$ ipython --no-banner

In [1]: import numpy as np

In [2]: from numpy import linalg as LA

In [3]: np.set_printoptions(precision=2, suppress=True, linewidth=140)

In [4]: def tidy(a):
   ...:     return np.round(a, 2) + 0
   ...: 

In [5]: W0 = np.load("out2.npy")

In [6]: print(W0)
[[ -8.14  -0.01  -0.85   6.03   2.96   4.11  -8.2    0.94   6.16  -2.98 -13.13   6.93]
 [ -2.14  -2.04  -2.03   2.05   1.92  -2.96   4.06   0.21   0.99   1.92   1.03   1.06]
 [ -8.07  -8.98  -3.96   5.    -5.78  -1.06   5.97   8.07   7.05  -1.84  -2.08   1.93]
 [  4.08  -5.05   1.12  -5.03 -13.01   0.96   6.09   6.92  -1.06  -3.03   9.07  -7.07]
 [  4.13   8.05   3.09  -1.95   7.05   2.02  -8.12  -7.1   -4.17   0.86  -2.9    0.99]
 [  5.94  11.2    0.96  -0.85  18.9   -6.06  -1.98 -14.83  -8.03   8.99   2.1    1.9 ]]

In [7]: U, s, vt = LA.svd(W0)

In [8]: print(np.argmax(s[:-1] / (s[1:] + 1e-6)) + 1)
3

In [9]: print(tidy(s))
[40.12 27.39 15.28  0.24  0.21  0.12]

In [10]: M2 = U[:, :3] @ np.diag(s[:3]) @ vt[:3]

In [11]: print(tidy(LA.norm(W0 - M2) / LA.norm(W0)))
0.01

In [12]: print(tidy(LA.norm(W0 - M2, 2)), tidy(s[3]))
0.24 0.24

In [13]: print(LA.matrix_rank(W0, rtol=0.05))
3

In [14]: th = np.radians(30)

In [15]: Rm = np.eye(12)

In [16]: Rm[7, 7] = Rm[10, 10] = np.cos(th)

In [17]: Rm[7, 10], Rm[10, 7] = -np.sin(th), np.sin(th)

In [18]: print(tidy(Rm))
[[ 1.    0.    0.    0.    0.    0.    0.    0.    0.    0.    0.    0.  ]
 [ 0.    1.    0.    0.    0.    0.    0.    0.    0.    0.    0.    0.  ]
 [ 0.    0.    1.    0.    0.    0.    0.    0.    0.    0.    0.    0.  ]
 [ 0.    0.    0.    1.    0.    0.    0.    0.    0.    0.    0.    0.  ]
 [ 0.    0.    0.    0.    1.    0.    0.    0.    0.    0.    0.    0.  ]
 [ 0.    0.    0.    0.    0.    1.    0.    0.    0.    0.    0.    0.  ]
 [ 0.    0.    0.    0.    0.    0.    1.    0.    0.    0.    0.    0.  ]
 [ 0.    0.    0.    0.    0.    0.    0.    0.87  0.    0.   -0.5   0.  ]
 [ 0.    0.    0.    0.    0.    0.    0.    0.    1.    0.    0.    0.  ]
 [ 0.    0.    0.    0.    0.    0.    0.    0.    0.    1.    0.    0.  ]
 [ 0.    0.    0.    0.    0.    0.    0.    0.5   0.    0.    0.87  0.  ]
 [ 0.    0.    0.    0.    0.    0.    0.    0.    0.    0.    0.    1.  ]]

In [19]: M2 = W0 @ Rm.T

In [20]: print(np.allclose(W0 @ W0.T, M2 @ M2.T))
True

In [21]: print(tidy(M2))
[[ -8.14  -0.01  -0.85   6.03   2.96   4.11  -8.2    7.38   6.16  -2.98 -10.9    6.93]
 [ -2.14  -2.04  -2.03   2.05   1.92  -2.96   4.06  -0.33   0.99   1.92   1.     1.06]
 [ -8.07  -8.98  -3.96   5.    -5.78  -1.06   5.97   8.03   7.05  -1.84   2.23   1.93]
 [  4.08  -5.05   1.12  -5.03 -13.01   0.96   6.09   1.46  -1.06  -3.03  11.31  -7.07]
 [  4.13   8.05   3.09  -1.95   7.05   2.02  -8.12  -4.7   -4.17   0.86  -6.06   0.99]
 [  5.94  11.2    0.96  -0.85  18.9   -6.06  -1.98 -13.89  -8.03   8.99  -5.6    1.9 ]]

In [22]: feats = np.load("sample16.npy")

In [23]: print(feats)
[[-3 -2 -1  0  1]
 [ 2  3  4  5  6]
 [ 7  8  9 10 11]
 [12 13 14 15 16]
 [17 18 19 20 21]
 [22 23 24 25 26]
 [27 28 29 30 31]
 [32 33 34 35 36]
 [37 38 39 40 41]]

In [24]: r = LA.matrix_rank(feats)

In [25]: print(r)
2

In [26]: null = LA.svd(feats)[2][r:].T

In [27]: print(np.allclose(feats @ null, 0))
True

In [28]: print([int(LA.matrix_rank(feats[:i])) for i in range(1, len(feats) + 1)])
[1, 2, 2, 2, 2, 2, 2, 2, 2]

In [29]: U, s, vt = LA.svd(feats)

In [30]: evecs = vt[:(s > 1e-8).sum()]

In [31]: rng = np.random.default_rng(82233)

In [32]: x = feats[8] + 2 * feats[2] + rng.integers(2) * np.eye(5)[3]

In [33]: print(x)
[51. 54. 57. 60. 63.]

In [34]: print(np.allclose(evecs.T @ evecs @ x, x))
True

In [35]: print(tidy(LA.norm(x - evecs.T @ evecs @ x)))
0.0

In [36]: print(LA.matrix_rank(np.vstack([feats, x])))
2

In [37]: print(tidy(np.diag(evecs.T @ evecs)))
[0.6 0.3 0.2 0.3 0.6]

In [38]: U, s = LA.svd(feats)
---------------------------------------------------------------------------
ValueError                                Traceback (most recent call last)
Cell In[38], line 1
----> 1 U, s = LA.svd(feats)

ValueError: too many values to unpack (expected 2)

In [39]: U, s, vt = LA.svd(feats, full_matrices=False)

In [40]: print(np.allclose(U * s @ vt, feats))
True

In [41]: print(tidy(s / s[0]))
[1.   0.03 0.   0.   0.  ]

In [42]: print(tidy(s))
[154.29   5.32   0.     0.     0.  ]

In [43]: print(tidy(np.sqrt((s ** 2).sum())), tidy(LA.norm(feats)))
154.39 154.39

In [44]: print(tidy(U.T @ feats @ vt.T))
[[154.29   0.     0.     0.     0.  ]
 [  0.     5.32   0.     0.     0.  ]
 [  0.     0.     0.     0.     0.  ]
 [  0.     0.     0.     0.     0.  ]
 [  0.     0.     0.     0.     0.  ]]

In [45]: print(tidy(U.T @ U))
[[1. 0. 0. 0. 0.]
 [0. 1. 0. 0. 0.]
 [0. 0. 1. 0. 0.]
 [0. 0. 0. 1. 0.]
 [0. 0. 0. 0. 1.]]

In [46]: print(np.abs(U[:, 0]).round(6).argmax())
8

In [47]: print(tidy(np.abs(vt[0])))
[0.41 0.43 0.45 0.46 0.48]

In [48]: print(tidy(np.cumsum(s ** 2) / np.sum(s ** 2)))
[1. 1. 1. 1. 1.]
